$ python -q
>>> import numpy as np
>>> import numpy.linalg as la
>>> np.set_printoptions(suppress=True, linewidth=100)
>>> def rd(a):
...     return np.round(a, 2) + 0
... 
>>> arr = np.loadtxt("dump.csv", delimiter=",")
>>> arr
array([[ 1.,  0.,  0.],
       [-1.,  1.,  0.],
       [ 1.,  0.,  1.]])
>>> arr.shape
(3, 3)
>>> rd(arr.mean(axis=0))
array([0.33, 0.33, 0.33])
>>> rd(la.norm(arr))
np.float64(2.24)
>>> arr.sum(axis=0)
array([1., 1., 1.])
>>> np.diff(arr, axis=0)
array([[-2.,  1.,  0.],
       [ 2., -1.,  1.]])
>>> np.count_nonzero(arr)
np.int64(5)
>>> arr - arr[0]
array([[ 0.,  0.,  0.],
       [-2.,  1.,  0.],
       [ 0.,  0.,  1.]])
>>> np.unravel_index(np.abs(arr).argmax(), arr.shape)
(np.int64(0), np.int64(0))
>>> def softmax(z):
...     e = np.exp(z - z.max(axis=-1, keepdims=True))
...     return e / e.sum(axis=-1, keepdims=True)
... 
>>> rd(softmax(arr).sum(axis=1))
array([1., 1., 1.])
>>> rd(softmax(10 * arr[1]))
array([0., 1., 0.])
>>> scores = arr @ arr.T / np.sqrt(3)
>>> rd(softmax(scores)[1] @ arr)
array([-0.48,  0.74,  0.13])
>>> rd(softmax(scores + np.triu(np.full(scores.shape, -np.inf), 1)))
array([[1.  , 0.  , 0.  ],
       [0.15, 0.85, 0.  ],
       [0.32, 0.1 , 0.58]])
>>> rd(softmax(scores))
array([[0.43, 0.14, 0.43],
       [0.13, 0.74, 0.13],
       [0.32, 0.1 , 0.58]])
>>> f, r1 = arr[1], arr[0]
>>> f @ r1
np.float64(-1.0)
>>> f @ f
np.float64(2.0)
>>> pr = (f @ r1) / (f @ f) * f
>>> la.matrix_rank(np.outer(f, r1))
np.int64(1)
>>> np.outer(f, r1)
array([[-1., -0., -0.],
       [ 1.,  0.,  0.],
       [ 0.,  0.,  0.]])
>>> pr
array([ 0.5, -0.5, -0. ])
>>> rd(la.norm(f + r1) ** 2 + la.norm(f - r1) ** 2)
np.float64(6.0)
>>> r1 - pr
array([0.5, 0.5, 0. ])
>>> X = np.load("sample11.npy")
>>> X
array([[ 1.56, -3.11,  0.  ],
       [-1.52,  3.05,  0.01],
       [ 0.06, -0.07,  0.  ],
       [ 0.92, -1.83, -0.01],
       [-1.87,  3.68,  0.03],
       [-0.56,  1.12,  0.  ],
       [-0.11,  0.29, -0.02],
       [ 1.62, -3.25, -0.03],
       [-0.31,  0.63, -0.02],
       [-0.25,  0.48, -0.01],
       [-0.14,  0.22,  0.  ],
       [-1.1 ,  2.24, -0.03],
       [-0.91,  1.77,  0.01],
       [ 0.66, -1.23,  0.02],
       [ 1.28, -2.53, -0.01],
       [-0.07,  0.1 , -0.02],
       [ 0.15, -0.23, -0.02],
       [ 0.43, -0.86,  0.  ],
       [-1.23,  2.45,  0.02],
       [ 0.87, -1.7 , -0.01],
       [ 0.8 , -1.64, -0.01],
       [-1.36,  2.76,  0.  ],
       [ 0.32, -0.61,  0.  ],
       [ 0.87, -1.73,  0.03]])
>>> x0 = np.array([3, 1, 1])
>>> np.sign((X @ x0).round(6))
array([ 1., -1.,  1.,  1., -1., -1., -1.,  1., -1., -1., -1., -1., -1.,  1.,  1., -1.,  1.,  1.,
       -1.,  1.,  1., -1.,  1.,  1.])
>>> (X @ x0).argmax()
np.int64(7)
>>> la.norm(X @ x0) <= la.norm(X, 2) * la.norm(x0) + 1e-9
np.True_
>>> Uu, sig, vt = la.svd(X)
>>> np.argmax(sig[:-1] / (sig[1:] + 1e-6)) + 1
np.int64(1)
>>> Y = Uu[:, :1] @ np.diag(sig[:1]) @ vt[:1]
>>> rd(np.abs(X - Y).max())
np.float64(0.04)
>>> rd(la.norm(X - Y) / la.norm(X))
np.float64(0.01)
>>> la.matrix_rank(X, rtol=0.05)
np.int64(1)
>>> rng = np.random.default_rng(41)
>>> Y = X + rng.integers(-2, 3, (24, 1)) @ rng.integers(-2, 3, (1, 3))
>>> rd(Y)
array([[ 1.56, -4.11, -2.  ],
       [-1.52,  1.05, -3.99],
       [ 0.06, -2.07, -4.  ],
       [ 0.92, -2.83, -2.01],
       [-1.87,  2.68, -1.97],
       [-0.56,  3.12,  4.  ],
       [-0.11,  1.29,  1.98],
       [ 1.62, -5.25, -4.03],
       [-0.31,  1.63,  1.98],
       [-0.25, -1.52, -4.01],
       [-0.14,  2.22,  4.  ],
       [-1.1 ,  3.24,  1.97],
       [-0.91, -0.23, -3.99],
       [ 0.66, -1.23,  0.02],
       [ 1.28, -4.53, -4.01],
       [-0.07, -0.9 , -2.02],
       [ 0.15,  1.77,  3.98],
       [ 0.43,  0.14,  2.  ],
       [-1.23,  2.45,  0.02],
       [ 0.87, -2.7 , -2.01],
       [ 0.8 , -3.64, -4.01],
       [-1.36,  1.76, -2.  ],
       [ 0.32,  0.39,  2.  ],
       [ 0.87, -3.73, -3.97]])
>>> rd(Y - X)
array([[ 0., -1., -2.],
       [ 0., -2., -4.],
       [ 0., -2., -4.],
       [ 0., -1., -2.],
       [ 0., -1., -2.],
       [ 0.,  2.,  4.],
       [ 0.,  1.,  2.],
       [ 0., -2., -4.],
       [ 0.,  1.,  2.],
       [ 0., -2., -4.],
       [ 0.,  2.,  4.],
       [ 0.,  1.,  2.],
       [ 0., -2., -4.],
       [ 0.,  0.,  0.],
       [ 0., -2., -4.],
       [ 0., -1., -2.],
       [ 0.,  2.,  4.],
       [ 0.,  1.,  2.],
       [ 0.,  0.,  0.],
       [ 0., -1., -2.],
       [ 0., -2., -4.],
       [ 0., -1., -2.],
       [ 0.,  1.,  2.],
       [ 0., -2., -4.]])
>>> rd(la.svd(Y - X, compute_uv=False))
array([16.58,  0.  ,  0.  ])
